>>> import numpy as np
>>> np.set_printoptions(suppress=True, linewidth=200)
>>> feats = np.array([[1.5, 0.4, -0.1, 0.6, 0.1, 0.6],
...     [-0.6, 1.6, -0.1, -0.3, 1.8, -0.6],
...     [-0.1, -0.7, -0.3, -0.6, -1.2, 0.0],
...     [0.4, 0.2, -0.3, -0.1, 0.9, 0.0],
...     [0.0, -1.1, -1.4, -0.7, 0.5, 2.3],
...     [-0.8, 0.2, -0.7, -2.1, 0.0, 1.0],
...     [1.2, 0.4, 1.3, -0.8, 0.6, -0.3],
...     [0.5, 0.1, -0.5, 0.0, -1.1, 2.1],
...     [-1.2, -0.7, -1.4, -0.7, 1.8, -0.8],
...     [-1.2, -1.1, 1.5, 0.7, 0.9, -0.6],
...     [0.8, -0.9, 0.8, -0.4, -0.1, 0.2],
...     [-0.9, 1.1, 1.2, 1.0, -0.8, -1.6],
...     [2.0, 1.2, -0.8, 0.3, 0.9, 0.9],
...     [1.5, -1.0, 1.3, -0.6, -1.6, 0.9],
...     [0.9, 0.7, 0.1, -0.7, -1.9, -0.5],
...     [-0.9, -1.1, -1.5, 1.0, 0.4, -0.5],
...     [0.0, -0.4, 0.3, -1.1, 0.0, 0.7]])
>>> feats[9] *= 20
>>> print(feats)
[[  1.5   0.4  -0.1   0.6   0.1   0.6]
 [ -0.6   1.6  -0.1  -0.3   1.8  -0.6]
 [ -0.1  -0.7  -0.3  -0.6  -1.2   0. ]
 [  0.4   0.2  -0.3  -0.1   0.9   0. ]
 [  0.   -1.1  -1.4  -0.7   0.5   2.3]
 [ -0.8   0.2  -0.7  -2.1   0.    1. ]
 [  1.2   0.4   1.3  -0.8   0.6  -0.3]
 [  0.5   0.1  -0.5   0.   -1.1   2.1]
 [ -1.2  -0.7  -1.4  -0.7   1.8  -0.8]
 [-24.  -22.   30.   14.   18.  -12. ]
 [  0.8  -0.9   0.8  -0.4  -0.1   0.2]
 [ -0.9   1.1   1.2   1.   -0.8  -1.6]
 [  2.    1.2  -0.8   0.3   0.9   0.9]
 [  1.5  -1.    1.3  -0.6  -1.6   0.9]
 [  0.9   0.7   0.1  -0.7  -1.9  -0.5]
 [ -0.9  -1.1  -1.5   1.    0.4  -0.5]
 [  0.   -0.4   0.3  -1.1   0.    0.7]]
>>> blk = np.stack([feats, 4 * feats, feats[::-1]])
>>> np.linalg.matrix_rank(blk)
array([6, 6, 6])
>>> np.round(np.einsum("bij,cij->bc", blk, blk), 2)
array([[ 2711.53, 10846.12,  -139.56],
       [10846.12, 43384.48,  -558.24],
       [ -139.56,  -558.24,  2711.53]])
>>> print((blk @ feats.T).shape)
(3, 17, 17)
>>> blk.shape
(3, 17, 6)
>>> dist = np.linalg.norm(feats[:, None] - feats[None], axis=-1)
>>> np.unravel_index(dist.round(6).argmax(), dist.shape)
(np.int64(9), np.int64(12))
>>> dist[8].round(6).argsort(kind="stable")[:4]
array([ 8, 15,  3,  1])
>>> dist[:5, :5].round(2)
array([[0.  , 3.32, 2.7 , 1.67, 3.31],
       [3.32, 0.  , 3.88, 2.05, 4.43],
       [2.7 , 3.88, 0.  , 2.39, 3.09],
       [1.67, 2.05, 2.39, 0.  , 2.98],
       [3.31, 4.43, 3.09, 2.98, 0.  ]])
>>> print(dist.mean(axis=1).argmax())
9
>>> th = np.radians(120)
>>> Rm = np.eye(6)
>>> Rm[4, 4] = Rm[5, 5] = np.cos(th)
>>> Rm[4, 5], Rm[5, 4] = -np.sin(th), np.sin(th)
>>> Rm.round(2)
array([[ 1.  ,  0.  ,  0.  ,  0.  ,  0.  ,  0.  ],
       [ 0.  ,  1.  ,  0.  ,  0.  ,  0.  ,  0.  ],
       [ 0.  ,  0.  ,  1.  ,  0.  ,  0.  ,  0.  ],
       [ 0.  ,  0.  ,  0.  ,  1.  ,  0.  ,  0.  ],
       [ 0.  ,  0.  ,  0.  ,  0.  , -0.5 , -0.87],
       [ 0.  ,  0.  ,  0.  ,  0.  ,  0.87, -0.5 ]])
>>> Y = feats @ Rm.T
>>> np.round(np.linalg.svd(feats, compute_uv=False), 2), np.round(np.linalg.svd(Y, compute_uv=False), 2)
(array([51.34,  5.1 ,  4.66,  3.68,  3.13,  2.14]), array([51.34,  5.1 ,  4.66,  3.68,  3.13,  2.14]))
>>> F = np.load("w.npy")
>>> F
array([[1.  , 2.72, 2.  , 4.  ],
       [1.  , 0.67, 2.  , 4.  ],
       [1.  , 3.46, 2.  , 4.  ],
       [1.  , 2.54, 2.  , 4.  ],
       [1.  , 3.2 , 2.  , 4.  ],
       [1.  , 1.86, 2.  , 4.  ],
       [1.  , 1.68, 2.  , 4.  ],
       [1.  , 1.66, 2.  , 4.  ],
       [1.  , 3.38, 2.  , 4.  ],
       [1.  , 3.06, 2.  , 4.  ],
       [1.  , 1.34, 2.  , 4.  ],
       [1.  , 2.07, 2.  , 4.  ],
       [1.  , 2.32, 2.  , 4.  ],
       [1.  , 2.42, 2.  , 4.  ],
       [1.  , 2.23, 2.  , 4.  ],
       [1.  , 1.46, 2.  , 4.  ],
       [1.  , 1.31, 2.  , 4.  ],
       [1.  , 3.22, 2.  , 4.  ],
       [1.  , 2.76, 2.  , 4.  ],
       [1.  , 1.41, 2.  , 4.  ],
       [1.  , 1.77, 2.  , 4.  ],
       [1.  , 2.23, 2.  , 4.  ],
       [1.  , 3.82, 2.  , 4.  ],
       [1.  , 1.13, 2.  , 4.  ],
       [1.  , 2.61, 2.  , 4.  ],
       [1.  , 2.08, 2.  , 4.  ],
       [1.  , 1.71, 2.  , 4.  ],
       [1.  , 1.83, 2.  , 4.  ],
       [1.  , 1.32, 2.  , 4.  ],
       [1.  , 1.73, 2.  , 4.  ],
       [1.  , 1.85, 2.  , 4.  ],
       [1.  , 1.89, 2.  , 4.  ]])
>>> W1 = np.array([[-2, 0], [1, 1], [-2, 0], [0, 0]])
>>> b = np.array([0, 2])
>>> H = np.maximum(F @ W1 + b, 0)
>>> (H > 0).astype(int)
array([[0, 1],
       [0, 1],
       [0, 1],
       [0, 1],
       [0, 1],
       [0, 1],
       [0, 1],
       [0, 1],
       [0, 1],
       [0, 1],
       [0, 1],
       [0, 1],
       [0, 1],
       [0, 1],
       [0, 1],
       [0, 1],
       [0, 1],
       [0, 1],
       [0, 1],
       [0, 1],
       [0, 1],
       [0, 1],
       [0, 1],
       [0, 1],
       [0, 1],
       [0, 1],
       [0, 1],
       [0, 1],
       [0, 1],
       [0, 1],
       [0, 1],
       [0, 1]])
>>> np.linalg.matrix_rank(H)
np.int64(1)
>>> (H > 0).mean(axis=0)
array([0., 1.])
>>> W2 = np.array([[-2, 1, 0], [-1, 0, -1]])
>>> W1 @ W2
array([[ 4, -2,  0],
       [-3,  1, -1],
       [ 4, -2,  0],
       [ 0,  0,  0]])
>>> left, sig, Vh = np.linalg.svd(F)
>>> sig.round(2) + 0
array([28.69,  3.82,  0.  ,  0.  ])
>>> Y = left[:, :2] @ np.diag(sig[:2]) @ Vh[:2]
>>> np.round(np.linalg.norm(F - Y, 2), 2), round(sig[2], 2)
(np.float64(0.0), np.float64(0.0))
>>> np.linalg.matrix_rank(F, rtol=0.05)
np.int64(2)
>>> np.round(np.linalg.norm(F - Y) / np.linalg.norm(F), 2)
np.float64(0.0)
>>> print(Y.round(2))
[[1.   2.72 2.   4.  ]
 [1.   0.67 2.   4.  ]
 [1.   3.46 2.   4.  ]
 [1.   2.54 2.   4.  ]
 [1.   3.2  2.   4.  ]
 [1.   1.86 2.   4.  ]
 [1.   1.68 2.   4.  ]
 [1.   1.66 2.   4.  ]
 [1.   3.38 2.   4.  ]
 [1.   3.06 2.   4.  ]
 [1.   1.34 2.   4.  ]
 [1.   2.07 2.   4.  ]
 [1.   2.32 2.   4.  ]
 [1.   2.42 2.   4.  ]
 [1.   2.23 2.   4.  ]
 [1.   1.46 2.   4.  ]
 [1.   1.31 2.   4.  ]
 [1.   3.22 2.   4.  ]
 [1.   2.76 2.   4.  ]
 [1.   1.41 2.   4.  ]
 [1.   1.77 2.   4.  ]
 [1.   2.23 2.   4.  ]
 [1.   3.82 2.   4.  ]
 [1.   1.13 2.   4.  ]
 [1.   2.61 2.   4.  ]
 [1.   2.08 2.   4.  ]
 [1.   1.71 2.   4.  ]
 [1.   1.83 2.   4.  ]
 [1.   1.32 2.   4.  ]
 [1.   1.73 2.   4.  ]
 [1.   1.85 2.   4.  ]
 [1.   1.89 2.   4.  ]]
>>> rng = np.random.default_rng(9227)
>>> Y = F + rng.integers(-2, 3, (32, 2)) @ rng.integers(-2, 3, (2, 4))
>>> print(Y.round(2))
[[ 0.    4.72  3.    3.  ]
 [ 3.   -1.33  1.    6.  ]
 [ 3.    1.46  1.    6.  ]
 [ 3.   -3.46 -1.    6.  ]
 [ 1.    3.2   2.    4.  ]
 [ 3.   -6.14 -2.    6.  ]
 [ 3.   -2.32  0.    6.  ]
 [ 3.   -0.34  1.    6.  ]
 [ 1.    1.38  1.    4.  ]
 [ 3.    1.06  1.    6.  ]
 [ 0.   -0.66  1.    3.  ]
 [ 3.   -5.93 -2.    6.  ]
 [ 0.    6.32  4.    3.  ]
 [-1.    6.42  4.    2.  ]
 [ 3.   -5.77 -2.    6.  ]
 [ 1.    3.46  3.    4.  ]
 [ 2.    3.31  3.    5.  ]
 [ 2.    5.22  3.    5.  ]
 [ 3.   -5.24 -2.    6.  ]
 [-1.    5.41  4.    2.  ]
 [ 1.    1.77  2.    4.  ]
 [ 0.    2.23  2.    3.  ]
 [ 1.    1.82  1.    4.  ]
 [ 0.    7.13  5.    3.  ]
 [ 1.    0.61  1.    4.  ]
 [ 0.    6.08  4.    3.  ]
 [ 0.    1.71  2.    3.  ]
 [ 0.   -0.17  1.    3.  ]
 [ 2.   -2.68  0.    5.  ]
 [ 3.   -6.27 -2.    6.  ]
 [ 0.    5.85  4.    3.  ]
 [ 1.   -2.11  0.    4.  ]]
>>> np.linalg.matrix_rank(Y - F, tol=1e-8)
np.int64(2)
>>> np.round(Y - F, 2)
array([[-1.,  2.,  1., -1.],
       [ 2., -2., -1.,  2.],
       [ 2., -2., -1.,  2.],
       [ 2., -6., -3.,  2.],
       [ 0.,  0.,  0.,  0.],
       [ 2., -8., -4.,  2.],
       [ 2., -4., -2.,  2.],
       [ 2., -2., -1.,  2.],
       [ 0., -2., -1.,  0.],
       [ 2., -2., -1.,  2.],
       [-1., -2., -1., -1.],
       [ 2., -8., -4.,  2.],
       [-1.,  4.,  2., -1.],
       [-2.,  4.,  2., -2.],
       [ 2., -8., -4.,  2.],
       [ 0.,  2.,  1.,  0.],
       [ 1.,  2.,  1.,  1.],
       [ 1.,  2.,  1.,  1.],
       [ 2., -8., -4.,  2.],
       [-2.,  4.,  2., -2.],
       [ 0.,  0.,  0.,  0.],
       [-1.,  0.,  0., -1.],
       [ 0., -2., -1.,  0.],
       [-1.,  6.,  3., -1.],
       [ 0., -2., -1.,  0.],
       [-1.,  4.,  2., -1.],
       [-1.,  0.,  0., -1.],
       [-1., -2., -1., -1.],
       [ 1., -4., -2.,  1.],
       [ 2., -8., -4.,  2.],
       [-1.,  4.,  2., -1.],
       [ 0., -4., -2.,  0.]])
>>> vec = np.array([2, -1, 0, -2])
>>> h = np.maximum(F @ vec, 0)
>>> print(np.round(np.tanh(F @ vec), 2))
[-1. -1. -1. -1. -1. -1. -1. -1. -1. -1. -1. -1. -1. -1. -1. -1. -1. -1. -1. -1. -1. -1. -1. -1. -1. -1. -1. -1. -1. -1. -1. -1.]
>>> A = np.load("mat.npy")
>>> A
array([[0, 1, 0, 0, 0],
       [1, 0, 0, 0, 0],
       [0, 0, 0, 0, 1],
       [0, 0, 1, 0, 0],
       [0, 0, 0, 1, 0]])
>>> np.linalg.matrix_power(A, 100)
array([[1, 0, 0, 0, 0],
       [0, 1, 0, 0, 0],
       [0, 0, 0, 0, 1],
       [0, 0, 1, 0, 0],
       [0, 0, 0, 1, 0]])
>>> A.sum(axis=1)
array([1, 1, 1, 1, 1])
>>> p = np.eye(5)[2]
>>> for _ in range(6):
...     p = p @ A
...     print(p.round(2))
... 
[0. 0. 0. 0. 1.]
[0. 0. 0. 1. 0.]
[0. 0. 1. 0. 0.]
[0. 0. 0. 0. 1.]
[0. 0. 0. 1. 0.]
[0. 0. 1. 0. 0.]
>>> W1 = np.array([[2, 0], [2, 0], [1, 0], [2, 1], [2, 1], [2, 0]])
>>> b = np.array([0, 2])
>>> H = np.maximum(feats @ W1 + b, 0)
>>> np.linalg.matrix_rank(H)
np.int64(2)
>>> (H > 0).astype(int)
array([[1, 1],
       [1, 1],
       [0, 1],
       [1, 1],
       [1, 1],
       [0, 0],
       [1, 1],
       [1, 1],
       [0, 1],
       [0, 1],
       [1, 1],
       [0, 1],
       [1, 1],
       [0, 0],
       [0, 0],
       [0, 1],
       [0, 1]])
>>> W2 = np.array([[6, 2, 2], [6, 2, 1]])
>>> W1 @ W2
array([[12,  4,  4],
       [12,  4,  4],
       [ 6,  2,  2],
       [18,  6,  5],
       [18,  6,  5],
       [12,  4,  4]])
>>> print((H @ W2).round(6).argmax(axis=1))
[0 0 0 0 0 0 0 0 0 0 0 0 0 0 0 0 0]
>>> A @ A
array([[1, 0, 0, 0, 0],
       [0, 1, 0, 0, 0],
       [0, 0, 0, 1, 0],
       [0, 0, 0, 0, 1],
       [0, 0, 1, 0, 0]])
>>> (A != 0).astype(int)
array([[0, 1, 0, 0, 0],
       [1, 0, 0, 0, 0],
       [0, 0, 0, 0, 1],
       [0, 0, 1, 0, 0],
       [0, 0, 0, 1, 0]])
>>> np.round(np.sort(np.linalg.eigvals(A).real), 2)
array([-1. , -0.5, -0.5,  1. ,  1. ])
>>> Y = A / np.linalg.norm(A, axis=1, keepdims=True)
>>> cov = Y @ Y.T
>>> print((np.abs(cov) > 0.9).astype(int))
[[1 0 0 0 0]
 [0 1 0 0 0]
 [0 0 1 0 0]
 [0 0 0 1 0]
 [0 0 0 0 1]]
>>> r0 = np.array([3, 5, 3, 0, 5])
>>> Y = A + np.outer(r0, np.eye(5)[3])
>>> Y
array([[0., 1., 0., 3., 0.],
       [1., 0., 0., 5., 0.],
       [0., 0., 0., 3., 1.],
       [0., 0., 1., 0., 0.],
       [0., 0., 0., 6., 0.]])
>>> print(np.linalg.matrix_rank(np.linalg.inv(Y) - np.linalg.inv(A), tol=1e-8))
1
>>> print(np.linalg.matrix_rank(Y - A))
1
>>> r0 = np.array([2, 0, 2])
>>> K = r0[np.abs(np.subtract.outer(np.arange(3), np.arange(3)))]
>>> print(K)
[[2 0 2]
 [0 2 0]
 [2 0 2]]
>>> # looks like rank 2
>>> print((K + K.T) / 2)
[[2. 0. 2.]
 [0. 2. 0.]
 [2. 0. 2.]]
>>> round(float(np.abs(np.linalg.eigvals(K)).max()), 2)
4.0
>>> np.allclose(K @ K.T, K.T @ K)
True
>>> round(float(np.linalg.det(K)), 2)
0.0
>>> np.trace(K)
np.int64(6)
>>> print(np.round(np.sort(np.abs(np.linalg.eigvals(K))), 2) + 0)
[0. 2. 4.]
>>> (K - K.T) / 2
array([[0., 0., 0.],
       [0., 0., 0.],
       [0., 0., 0.]])
>>> Y = feats + rng.integers(-2, 3, (17, 1)) @ rng.integers(-2, 3, (1, 6))
>>> Y.round(2)
array([[  1.5,   0.4,  -0.1,   0.6,   0.1,   0.6],
       [  1.4,   0.6,   0.9,  -1.3,   1.8,  -0.6],
       [ -2.1,   0.3,  -1.3,   0.4,  -1.2,   0. ],
       [ -1.6,   1.2,  -1.3,   0.9,   0.9,   0. ],
       [  4. ,  -3.1,   0.6,  -2.7,   0.5,   2.3],
       [  3.2,  -1.8,   1.3,  -4.1,   0. ,   1. ],
       [  1.2,   0.4,   1.3,  -0.8,   0.6,  -0.3],
       [  4.5,  -1.9,   1.5,  -2. ,  -1.1,   2.1],
       [  0.8,  -1.7,  -0.4,  -1.7,   1.8,  -0.8],
       [-24. , -22. ,  30. ,  14. ,  18. , -12. ],
       [  4.8,  -2.9,   2.8,  -2.4,  -0.1,   0.2],
       [  3.1,  -0.9,   3.2,  -1. ,  -0.8,  -1.6],
       [  2. ,   1.2,  -0.8,   0.3,   0.9,   0.9],
       [ -2.5,   1. ,  -0.7,   1.4,  -1.6,   0.9],
       [  2.9,  -0.3,   1.1,  -1.7,  -1.9,  -0.5],
       [ -2.9,  -0.1,  -2.5,   2. ,   0.4,  -0.5],
       [ -4. ,   1.6,  -1.7,   0.9,   0. ,   0.7]])
>>> np.round(np.linalg.svd(Y - feats, compute_uv=False), 2) + 0
array([15.43,  0.  ,  0.  ,  0.  ,  0.  ,  0.  ])
>>> np.round(Y - feats, 2)
array([[ 0.,  0.,  0.,  0.,  0.,  0.],
       [ 2., -1.,  1., -1.,  0.,  0.],
       [-2.,  1., -1.,  1.,  0.,  0.],
       [-2.,  1., -1.,  1.,  0.,  0.],
       [ 4., -2.,  2., -2.,  0.,  0.],
       [ 4., -2.,  2., -2.,  0.,  0.],
       [ 0.,  0.,  0.,  0.,  0.,  0.],
       [ 4., -2.,  2., -2.,  0.,  0.],
       [ 2., -1.,  1., -1.,  0.,  0.],
       [ 0.,  0.,  0.,  0.,  0.,  0.],
       [ 4., -2.,  2., -2.,  0.,  0.],
       [ 4., -2.,  2., -2.,  0.,  0.],
       [ 0.,  0.,  0.,  0.,  0.,  0.],
       [-4.,  2., -2.,  2.,  0.,  0.],
       [ 2., -1.,  1., -1.,  0.,  0.],
       [-2.,  1., -1.,  1.,  0.,  0.],
       [-4.,  2., -2.,  2.,  0.,  0.]])
>>> Xs = Y - Y.mean(axis=0)
>>> left, sig, Vh = np.linalg.svd(Xs, full_matrices=False)
>>> np.round(sig ** 2 / (sig ** 2).sum(), 2) + 0
array([0.91, 0.07, 0.01, 0.01, 0.  , 0.  ])
>>> np.abs(Vh[0]).argmax()
np.int64(2)
>>> print(np.searchsorted(np.cumsum(sig ** 2) / (sig ** 2).sum(), 0.9) + 1)
1
>>> X = np.load("test11.npy")
>>> print(X.round(2))
[[ 0.02  0.08 -0.12]
 [ 0.08  0.29 -0.45]
 [-0.12 -0.45  0.69]]
>>> left, sig, Vh = np.linalg.svd(X)
>>> print(sig.round(2) + 0)
[1. 0. 0.]
>>> Y = left[:, :1] @ np.diag(sig[:1]) @ Vh[:1]
>>> np.linalg.matrix_rank(Y)
np.int64(1)
>>> np.round(np.linalg.norm(X - Y) / np.linalg.norm(X), 2)
np.float64(0.0)
>>> np.round(np.linalg.norm(X - Y, 2), 2), round(sig[1], 2)
(np.float64(0.0), np.float64(0.0))
>>> vec = np.array([9, 7, -5])
>>> np.round(X @ vec, 2)
array([ 1.35,  4.96, -7.67])
>>> np.trace(X)
np.float64(1.0)
